$ ipython --no-banner

In [1]: import numpy as np

In [2]: import numpy.linalg as la

In [3]: np.set_printoptions(precision=1, suppress=True, linewidth=120, floatmode="fixed")

In [4]: data = np.load("case17.npy")

In [5]: data.round(1) + 0
Out[5]: 
array([[ 0.2, -0.1,  0.0,  0.1,  0.1,  0.1, -0.1,  0.0,  0.2,  0.2,  0.2, -0.1,  0.0],
       [-0.1,  0.2, -0.1, -0.1, -0.1, -0.1,  0.1,  0.1,  0.2, -0.1, -0.1, -0.1,  0.2],
       [ 0.0, -0.1,  0.9,  0.0, -0.3,  0.0,  0.1,  0.1,  0.0,  0.0,  0.1,  0.0,  0.0],
       [ 0.1, -0.1,  0.0,  0.5, -0.2, -0.1, -0.1, -0.2,  0.1,  0.1,  0.0,  0.3,  0.1],
       [ 0.1, -0.1, -0.3, -0.2,  0.4,  0.3,  0.1,  0.1,  0.0,  0.0,  0.1,  0.0, -0.1],
       [ 0.1, -0.1,  0.0, -0.1,  0.3,  0.4,  0.3,  0.0,  0.1,  0.1,  0.0,  0.2, -0.1],
       [-0.1,  0.1,  0.1, -0.1,  0.1,  0.3,  0.5, -0.1,  0.2,  0.0, -0.3,  0.1,  0.1],
       [ 0.0,  0.1,  0.1, -0.2,  0.1,  0.0, -0.1,  0.7,  0.0, -0.2,  0.2,  0.2,  0.2],
       [ 0.2,  0.2,  0.0,  0.1,  0.0,  0.1,  0.2,  0.0,  0.6,  0.1,  0.1, -0.1,  0.3],
       [ 0.2, -0.1,  0.0,  0.1,  0.0,  0.1,  0.0, -0.2,  0.1,  0.2,  0.1, -0.1, -0.1],
       [ 0.2, -0.1,  0.1,  0.0,  0.1,  0.0, -0.3,  0.2,  0.1,  0.1,  0.4, -0.1,  0.0],
       [-0.1, -0.1,  0.0,  0.3,  0.0,  0.2,  0.1,  0.2, -0.1, -0.1, -0.1,  0.7,  0.0],
       [ 0.0,  0.2,  0.0,  0.1, -0.1, -0.1,  0.1,  0.2,  0.3, -0.1,  0.0,  0.0,  0.3]])

In [6]: r = la.matrix_rank(data)

In [7]: r
Out[7]: np.int64(6)

In [8]: N = la.svd(data)[2][r:].T

In [9]: la.matrix_rank(data.T @ data), la.matrix_rank(data @ data.T)
Out[9]: (np.int64(6), np.int64(6))

In [10]: round(float(la.norm(data, 2) / la.norm(data)), 1)
Out[10]: 0.4

In [11]: la.cond(data) > 100
Out[11]: np.True_

In [12]: [round(float(x), 1) for x in la.svd(data, compute_uv=False)[:3]]
Out[12]: [1.0, 1.0, 1.0]

In [13]: la.matrix_rank(data, rtol=0.1)
Out[13]: np.int64(6)

In [14]: np.round(np.sort(np.abs(la.eigvals(data))), 1) + 0
Out[14]: array([0.0, 0.0, 0.0, 0.0, 0.0, 0.0, 0.0, 1.0, 1.0, 1.0, 1.0, 1.0, 1.0])

In [15]: np.allclose(data @ data.T, data.T @ data)
Out[15]: True

In [16]: la.determinant(data)
Traceback (most recent call last):
  Cell In[16], line 1
    la.determinant(data)
AttributeError: module 'numpy.linalg' has no attribute 'determinant'


In [17]: np.round(np.abs(la.eigvals(data)).max(), 1)
Out[17]: np.float64(1.0)

In [18]: blk = np.stack([data, 5 * data, data[::-1]])

In [19]: la.norm(blk, axis=(1, 2))
Out[19]: array([ 2.4, 12.2,  2.4])

In [20]: la.matrix_rank(blk.reshape(3, -1))
Out[20]: np.int64(2)

In [21]: K = np.array([[1, 4, 2, 0, 7, 8, 2, 0, 8, 4, 1],
    ...:     [7, 0, 0, 7, 5, 9, 3, 6, 3, 8, 7],
    ...:     [6, 5, 8, 1, 9, 8, 3, 8, 5, 8, 7],
    ...:     [3, 5, 6, 7, 1, 1, 7, 6, 5, 5, 8]])

In [22]: w1 = np.array([[3, -2],
    ...:     [-2, -1],
    ...:     [-2, 0],
    ...:     [1, 1],
    ...:     [-2, 5],
    ...:     [2, 0],
    ...:     [1, 5],
    ...:     [0, -1],
    ...:     [3, 1],
    ...:     [-2, 4],
    ...:     [4, 1]])

In [23]: coef = np.array([2, -1])

In [24]: H = np.maximum(K @ w1 + coef, 0)

In [25]: H
Out[25]: 
array([[17, 63],
       [62, 68],
       [23, 79],
       [40, 62]])

In [26]: Z = np.array([[3, 3], [2, 2]])

In [27]: H @ Z
Out[27]: 
array([[177, 177],
       [322, 322],
       [227, 227],
       [244, 244]])

In [28]: (H @ Z).round(6).argmax(axis=1)
Out[28]: array([0, 0, 0, 0])

In [29]: out = np.array([[-1, 3, 1],
    ...:     [-2, 3, 1],
    ...:     [1, -1, 1],
    ...:     [-3, -3, -2],
    ...:     [-3, 1, 3],
    ...:     [2, 2, 1],
    ...:     [1, 3, -2],
    ...:     [1, 1, 0],
    ...:     [-3, -3, 0],
    ...:     [1, -1, -2],
    ...:     [-2, 2, -3]])

In [30]: la.matrix_rank(np.vstack([K, out.T]))
Out[30]: np.int64(7)

In [31]: np.einsum("ij,ij->i", K, K)
Out[31]: array([219, 371, 482, 320])

In [32]: np.einsum("ij->j", K)
Out[32]: array([17, 14, 16, 15, 22, 26, 15, 20, 21, 25, 23])
